$ python3 -q
>>> import numpy as np
>>> np.set_printoptions(precision=2, suppress=True, linewidth=160, legacy="1.25")
>>> tidy = lambda a: np.round(a, 2) + 0
>>> F = np.array([[0, 0, 0, 1, 0, 1, 0],
...     [0, 0, 1, 1, 1, 0, 0],
...     [0, 1, 0, 1, 0, 0, 0],
...     [1, 1, 1, 0, 0, 0, 1],
...     [0, 1, 0, 0, 0, 1, 0],
...     [1, 0, 0, 0, 1, 0, 0],
...     [0, 0, 0, 1, 0, 0, 0]])
>>> F
array([[0, 0, 0, 1, 0, 1, 0],
       [0, 0, 1, 1, 1, 0, 0],
       [0, 1, 0, 1, 0, 0, 0],
       [1, 1, 1, 0, 0, 0, 1],
       [0, 1, 0, 0, 0, 1, 0],
       [1, 0, 0, 0, 1, 0, 0],
       [0, 0, 0, 1, 0, 0, 0]])
>>> # null space of dimension 1
>>> x0 = np.array([0, 0, -3, 3, -4, 2, -2])
>>> h = np.maximum(F @ x0, 0)
>>> np.maximum(F @ x0, 0) - np.maximum(-F @ x0, 0)
array([ 5, -4,  3, -5,  2, -4,  3])
>>> np.flatnonzero(h > 1e-9)
array([0, 2, 4, 6])
>>> rng = np.random.default_rng(46191)
>>> data = rng.normal(size=(37, 3)) + 10 * np.array([-1, 2, 1])
>>> tidy(data)
array([[-10.68,  19.04,  10.46],
       [ -9.67,  20.93,   9.95],
       [ -9.72,  19.  ,   9.6 ],
       [ -8.45,  19.94,   8.44],
       [ -9.41,  21.54,  10.32],
       [-11.6 ,  18.5 ,   9.69],
       [ -9.83,  17.92,  10.26],
       [-10.9 ,  19.2 ,   9.64],
       [ -9.43,  19.83,   8.63],
       [ -9.38,  20.43,   9.97],
       [ -8.75,  18.1 ,   9.74],
       [-10.62,  19.66,  10.  ],
       [-12.97,  19.87,  10.74],
       [-11.1 ,  20.62,  11.71],
       [-10.72,  18.39,   9.52],
       [-10.95,  20.77,   9.42],
       [ -9.24,  20.49,   8.51],
       [ -8.86,  20.38,  10.39],
       [-10.54,  20.81,   8.36],
       [ -9.76,  19.71,   9.26],
       [-10.29,  21.9 ,  10.52],
       [ -9.69,  20.06,  11.6 ],
       [ -8.26,  18.28,  10.44],
       [ -7.89,  16.9 ,   8.3 ],
       [-11.55,  20.3 ,  10.53],
       [ -8.48,  19.01,   8.13],
       [ -9.86,  21.44,   9.66],
       [ -8.34,  20.1 ,  10.15],
       [-10.37,  20.67,   9.53],
       [-11.23,  19.21,   9.86],
       [-11.2 ,  22.  ,   8.91],
       [-10.13,  19.85,  10.2 ],
       [-10.08,  19.44,  11.37],
       [ -9.51,  21.04,   8.15],
       [ -9.97,  19.51,  10.58],
       [ -9.86,  19.99,  10.29],
       [-10.26,  20.86,   8.31]])
>>> x0 = np.array([0, 1, 3])
>>> target = data @ x0
>>> tidy(np.linalg.solve(data.T @ data, data.T @ target))
array([0., 1., 3.])
>>> tidy(np.linalg.pinv(data) @ data)
array([[1., 0., 0.],
       [0., 1., 0.],
       [0., 0., 1.]])
>>> target = target + 0.02 * rng.normal(size=37)
>>> tidy(target)
array([50.44, 50.81, 47.82, 45.3 , 52.51, 47.6 , 48.74, 48.14, 45.74, 50.34, 47.35, 49.67, 52.09, 55.76, 46.93, 49.01, 46.04, 51.6 , 45.88, 47.52, 53.44,
       54.88, 49.61, 41.83, 51.88, 43.44, 50.43, 50.53, 49.29, 48.8 , 48.77, 50.43, 53.53, 45.47, 51.29, 50.84, 45.79])
>>> c, *_ = np.linalg.lstsq(data, target)
>>> tidy(np.linalg.norm(target - data @ c))
0.13
>>> tidy(c)
array([0., 1., 3.])
>>> A2 = data / np.sqrt((data ** 2).mean(axis=1, keepdims=True))
>>> np.linalg.matrix_rank(data - data.mean(axis=1, keepdims=True))
2
>>> tidy(np.linalg.norm(A2, axis=1))
array([1.73, 1.73, 1.73, 1.73, 1.73, 1.73, 1.73, 1.73, 1.73, 1.73, 1.73, 1.73, 1.73, 1.73, 1.73, 1.73, 1.73, 1.73, 1.73, 1.73, 1.73, 1.73, 1.73, 1.73, 1.73,
       1.73, 1.73, 1.73, 1.73, 1.73, 1.73, 1.73, 1.73, 1.73, 1.73, 1.73, 1.73])
>>> np.linalg.matrix_rank(A2) == np.linalg.matrix_rank(data)
True
>>> tidy(A2[5])
array([-0.84,  1.34,  0.7 ])
>>> tidy(np.linalg.norm(data) ** 2 / np.linalg.norm(data, 2) ** 2)
1.0
>>> tidy(data[26] @ data[23])
520.34
>>> tidy(np.linalg.norm(data, 1)), tidy(np.linalg.norm(data, np.inf))
(735.67, 43.57)
>>> A2 = np.c_[data[:, :1] @ np.array([[2]]), np.array([1, -3, -1, -2, 3, 1, -3, 0, 3, 3, -3, -3, -3, -3, -1, 3, -1, 3, 3, 3, 2, -3, 1, -2, -3, 0, 3, 3, -1, 0, -3, 1, 1, 1, 2, -3, 1])]
>>> tidy(A2)
array([[-21.36,   1.  ],
       [-19.34,  -3.  ],
       [-19.44,  -1.  ],
       [-16.91,  -2.  ],
       [-18.83,   3.  ],
       [-23.2 ,   1.  ],
       [-19.66,  -3.  ],
       [-21.79,   0.  ],
       [-18.87,   3.  ],
       [-18.76,   3.  ],
       [-17.49,  -3.  ],
       [-21.24,  -3.  ],
       [-25.94,  -3.  ],
       [-22.2 ,  -3.  ],
       [-21.44,  -1.  ],
       [-21.9 ,   3.  ],
       [-18.47,  -1.  ],
       [-17.72,   3.  ],
       [-21.07,   3.  ],
       [-19.53,   3.  ],
       [-20.58,   2.  ],
       [-19.38,  -3.  ],
       [-16.52,   1.  ],
       [-15.78,  -2.  ],
       [-23.1 ,  -3.  ],
       [-16.96,   0.  ],
       [-19.71,   3.  ],
       [-16.69,   3.  ],
       [-20.75,  -1.  ],
       [-22.46,   0.  ],
       [-22.41,  -3.  ],
       [-20.26,   1.  ],
       [-20.16,   1.  ],
       [-19.02,   1.  ],
       [-19.94,   2.  ],
       [-19.72,  -3.  ],
       [-20.51,   1.  ]])
>>> tidy(np.linalg.lstsq(data, A2[:, 0])[0])
array([2., 0., 0.])
>>> W0 = rng.normal(size=(20, 7))
>>> W0 = 10 * W0 / np.linalg.norm(W0, axis=1, keepdims=True)
>>> tidy(W0)
array([[-2.34, -3.44,  5.69, -2.8 ,  6.03, -2.11,  1.29],
       [-6.17,  1.81,  4.15, -1.38, -2.9 ,  5.45, -1.23],
       [-1.72, -1.41,  3.75, -5.68, -3.72,  0.77,  5.86],
       [-1.16, -0.35,  3.11,  0.38, -2.36,  9.01,  1.38],
       [ 1.41, -4.39, -3.05,  0.37,  6.14,  2.71, -4.93],
       [-1.44,  2.78, -7.33, -2.63,  0.8 ,  5.37,  0.14],
       [ 5.9 , -5.02,  1.46, -1.5 ,  2.64, -3.08,  4.37],
       [-5.42,  6.3 , -1.78, -3.97, -1.44, -2.67,  1.67],
       [ 6.21,  3.09,  3.63,  0.91, -4.89,  1.94,  3.19],
       [ 8.2 , -0.05,  2.7 ,  4.35, -0.08, -0.13, -2.53],
       [-2.93,  1.29,  3.57,  0.11, -0.59,  2.46,  8.4 ],
       [-3.25, -0.18, -1.72, -8.87,  2.29,  0.34, -1.52],
       [-2.07,  0.77, -0.88,  1.38,  0.63, -9.52, -1.16],
       [-4.93, -2.71,  2.92,  5.74,  4.57,  2.4 ,  0.5 ],
       [ 3.3 , -6.22,  0.51,  1.33,  5.91, -0.2 , -3.68],
       [ 3.98,  6.  , -5.59,  2.5 , -2.11, -1.31, -2.12],
       [-3.05, -1.62,  0.6 , -2.46, -0.76, -4.53, -7.79],
       [ 1.27,  7.24,  4.83,  1.5 , -4.27, -1.49, -0.07],
       [ 3.86,  2.83, -3.5 ,  2.81,  4.76,  4.13,  4.15],
       [ 5.4 ,  1.03, -1.88, -2.17, -0.59,  3.91, -6.77]])
>>> basis = W0[[11, 1]].astype(float)
>>> for _ in range(3):
...     labels = np.linalg.norm(W0[:, None] - basis, axis=-1).argmin(axis=1)
...     basis = np.array([W0[labels == j].mean(axis=0) for j in range(2)])
... 
>>> labels
array([0, 1, 1, 1, 0, 0, 0, 0, 1, 0, 1, 0, 0, 1, 0, 0, 0, 1, 0, 0])
>>> np.bincount(labels)
array([13,  7])
>>> tidy(basis[1] - basis[0])
array([-2.46,  1.37,  4.84,  1.12, -3.89,  3.48,  4.03])
>>> x0 = np.array([3, -2, -1, 1, 2, 2, 2])
>>> target = W0 @ x0
>>> tidy(np.linalg.lstsq(W0, target)[0])
array([ 3., -2., -1.,  1.,  2.,  2.,  2.])
>>> tidy(np.linalg.solve(W0.T @ W0, W0.T @ target))
array([ 3., -2., -1.,  1.,  2.,  2.,  2.])
>>> target = target + 0.05 * rng.normal(size=20)
>>> tidy(target)
array([  1.87, -25.04,  -5.91,  10.55,  24.27,   7.49,  32.69, -35.94,  10.13,  20.88,   5.77, -14.23, -25.57,   8.44,  27.2 ,  -3.05, -35.14, -25.65,  38.26,
         7.01])
>>> c, *_ = np.linalg.lstsq(W0, target)
>>> c.round()
array([ 3., -2., -1.,  1.,  2.,  2.,  2.])
>>> A2 = np.c_[W0[:, :6] @ np.array([[2, -2, 1, -3, -2, 3],
...     [3, 3, -1, -2, -2, 0],
...     [-2, 1, 1, 0, 2, -3],
...     [3, 3, 0, 2, 0, -3],
...     [-1, 0, 1, 1, 0, 1],
...     [0, 3, 0, -3, 2, -1]]), np.array([0, 1, 3, 0, 2, 2, 0, 0, 2, 3, 3, 0, 3, 3, 1, 1, 1, 3, 0, 3])]
>>> tidy(A2)
array([[-40.83, -14.69,  12.82,  20.67,  18.73,  -7.55,   0.  ],
       [-16.43,  34.11,  -6.73,  -7.12,  27.9 , -35.15,   1.  ],
       [-28.49, -11.76,  -0.28,  -9.4 ,  15.3 ,  -3.86,   3.  ],
       [ -6.09,  32.55,  -0.06, -24.46,  27.27, -25.32,   0.  ],
       [ -9.27,  -9.82,   8.9 ,   3.31,   5.27,  15.7 ,   2.  ],
       [ 11.42,  12.11, -10.76, -21.81,  -6.6 ,  21.  ,   2.  ],
       [-13.3 , -39.15,  15.03,   1.23,  -5.02,  23.55,   0.  ],
       [  1.14,   8.01, -14.93,   2.28, -10.67,   2.24,   0.  ],
       [ 22.07,   9.02,   1.86, -33.69,  -7.48,  -1.82,   2.  ],
       [ 24.  ,  -1.19,  10.87, -15.5 , -11.17,   3.49,   3.  ],
       [ -8.21,  21.01,  -1.22,  -1.53,  15.35, -22.89,   3.  ],
       [-32.51, -21.38,  -2.5 ,  -6.35,   4.09,  24.  ,   0.  ],
       [  3.46, -18.83,  -3.09,  36.62, -18.21,   2.41,   3.  ],
       [-11.16,  29.08,   5.27,  29.05,  25.91, -38.6 ,   3.  ],
       [-15.  , -21.34,  15.93,  11.71,   6.47,  10.47,   1.  ],
       [ 46.76,   8.03,  -9.72, -17.1 , -33.76,  20.4 ,   1.  ],
       [-18.75, -19.12,  -1.59,  20.28,   1.47,   0.2 ,   1.  ],
       [ 23.36,  24.03,  -5.41, -15.11, -10.33, -17.95,   3.  ],
       [ 26.88,  18.07,   2.29, -19.25, -12.14,  14.31,   0.  ],
       [ 11.77,  -4.36,   1.89, -34.94,  -8.82,  23.87,   3.  ]])
>>> tidy(np.linalg.lstsq(W0, A2[:, 0])[0])
array([ 2.,  3., -2.,  3., -1.,  0.,  0.])
>>> tidy(np.linalg.norm(A2 - W0 @ np.linalg.lstsq(W0, A2)[0], axis=0))
array([0.  , 0.  , 0.  , 0.  , 0.  , 0.  , 8.05])
>>> np.linalg.matrix_rank(np.c_[W0, A2])
8
>>> np.linalg.matrix_rank(A2)
7
>>> M = np.loadtxt("out8.csv", delimiter=",")
>>> M
array([[9., 5., 1., 3., 3., 0., 5., 4., 1.],
       [9., 5., 7., 0., 0., 0., 2., 5., 5.],
       [5., 8., 3., 2., 5., 0., 0., 0., 1.],
       [0., 0., 0., 2., 3., 2., 0., 0., 2.],
       [0., 0., 0., 0., 3., 0., 0., 1., 3.],
       [0., 0., 0., 0., 0., 0., 2., 0., 3.],
       [0., 0., 0., 0., 3., 1., 3., 3., 0.],
       [0., 0., 0., 2., 0., 2., 3., 1., 2.],
       [0., 0., 0., 2., 1., 3., 2., 0., 3.]])
>>> labels = rng.permutation(9)
>>> labels
array([3, 5, 7, 8, 0, 4, 6, 2, 1])
>>> A2 = M[labels][:, labels]
>>> tidy(np.sort(np.abs(np.linalg.eigvals(A2))))
array([ 1.49,  1.56,  1.56,  1.71,  2.87,  3.98,  4.13,  8.78, 17.15])
>>> np.allclose(A2, M)
False
>>> tidy(np.linalg.det(A2)), tidy(np.linalg.det(M[labels]))
(43992.0, 43992.0)
>>> np.trace(A2)
29.0
